>>> import numpy as np
>>> import numpy.linalg as la
>>> np.set_printoptions(suppress=True, linewidth=120)
>>> def rnd(a):
...     return np.round(a, 2) + 0
... 
>>> W0 = np.load("block10.npy")
>>> print(rnd(W0))
[[ 25.16  76.2   32.93  37.22  97.88 -66.41]
 [ -2.26   4.04  -2.81   5.47   9.44  -6.49]
 [ -2.3    3.01  -2.9    4.85   7.87  -5.62]
 [ -1.02  -0.26  -1.38   1.38   1.18  -1.5 ]
 [ -0.41  -0.19  -0.57   0.56   0.38  -0.62]
 [  0.36   0.26   0.52  -0.53  -0.26   0.62]
 [  0.44   0.33   0.63  -0.66  -0.31   0.78]
 [  0.73   0.6    1.06  -1.14  -0.48   1.38]
 [  1.08   1.03   1.6   -1.86  -0.67   2.34]
 [  1.23   1.26   1.86  -2.25  -0.76   2.9 ]
 [  1.58   2.75   2.89  -5.59  -1.55   8.21]
 [  1.45   2.99   2.9   -6.54  -1.85   9.86]
 [  1.12   3.22   2.74  -7.93  -2.38  12.36]
 [ -3.74   1.77  -1.63 -17.67  -8.16  31.3 ]
 [ -7.89  -0.75  -5.84 -23.63 -12.92  43.5 ]
 [-10.23  -2.37  -8.28 -26.72 -15.63  49.91]
 [-10.26  -2.39  -8.31 -26.76 -15.66  49.99]
 [-11.45  -3.24  -9.56 -28.27 -17.04  53.15]
 [-14.03  -5.18 -12.3  -31.48 -20.06  59.89]]
>>> rk = la.matrix_rank(W0)
>>> print(rk)
3
>>> null = la.svd(W0)[2][rk:].T
>>> print(null.shape)
(6, 3)
>>> print(la.matrix_rank(W0.T @ W0), la.matrix_rank(W0 @ W0.T))
3 3
>>> print(np.allclose(W0 @ null, 0))
True
>>> print([int(la.matrix_rank(W0[:i])) for i in range(1, len(W0) + 1)])
[1, 2, 3, 3, 3, 3, 3, 3, 3, 3, 3, 3, 3, 3, 3, 3, 3, 3, 3]
>>> print(rnd(null @ null.T))
[[ 0.64 -0.1  -0.43  0.07  0.12  0.13]
 [-0.1   0.52 -0.18  0.08 -0.43 -0.12]
 [-0.43 -0.18  0.47  0.13  0.1   0.08]
 [ 0.07  0.08  0.13  0.73 -0.13  0.39]
 [ 0.12 -0.43  0.1  -0.13  0.36  0.06]
 [ 0.13 -0.12  0.08  0.39  0.06  0.26]]
>>> u, r1 = W0[10], W0[3]
>>> print(rnd(u @ u))
119.52
>>> print(rnd(u @ r1))
-28.19
>>> p = (u @ r1) / (u @ u) * u
>>> print(rnd(r1 - p))
[-0.65  0.39 -0.7   0.06  0.81  0.43]
>>> print(la.matrix_rank(np.outer(u, r1)))
1
>>> print(rnd(p))
[-0.37 -0.65 -0.68  1.32  0.37 -1.94]
>>> print(la.cond(W0) > 100)
True
>>> Uu, sigma, vt = la.svd(W0, full_matrices=False)
>>> print(rnd(np.abs(vt[0])))
[0.18 0.3  0.19 0.37 0.5  0.67]
>>> print(np.abs(Uu[:, 0]).round(6).argmax())
0
>>> print(rnd(Uu.T @ Uu))
[[1. 0. 0. 0. 0. 0.]
 [0. 1. 0. 0. 0. 0.]
 [0. 0. 1. 0. 0. 0.]
 [0. 0. 0. 1. 0. 0.]
 [0. 0. 0. 0. 1. 0.]
 [0. 0. 0. 0. 0. 1.]]
>>> print(rnd(sigma))
[195.11  79.8   15.28   0.     0.     0.  ]
>>> print(rnd(np.cumsum(sigma ** 2) / np.sum(sigma ** 2)))
[0.85 0.99 1.   1.   1.   1.  ]
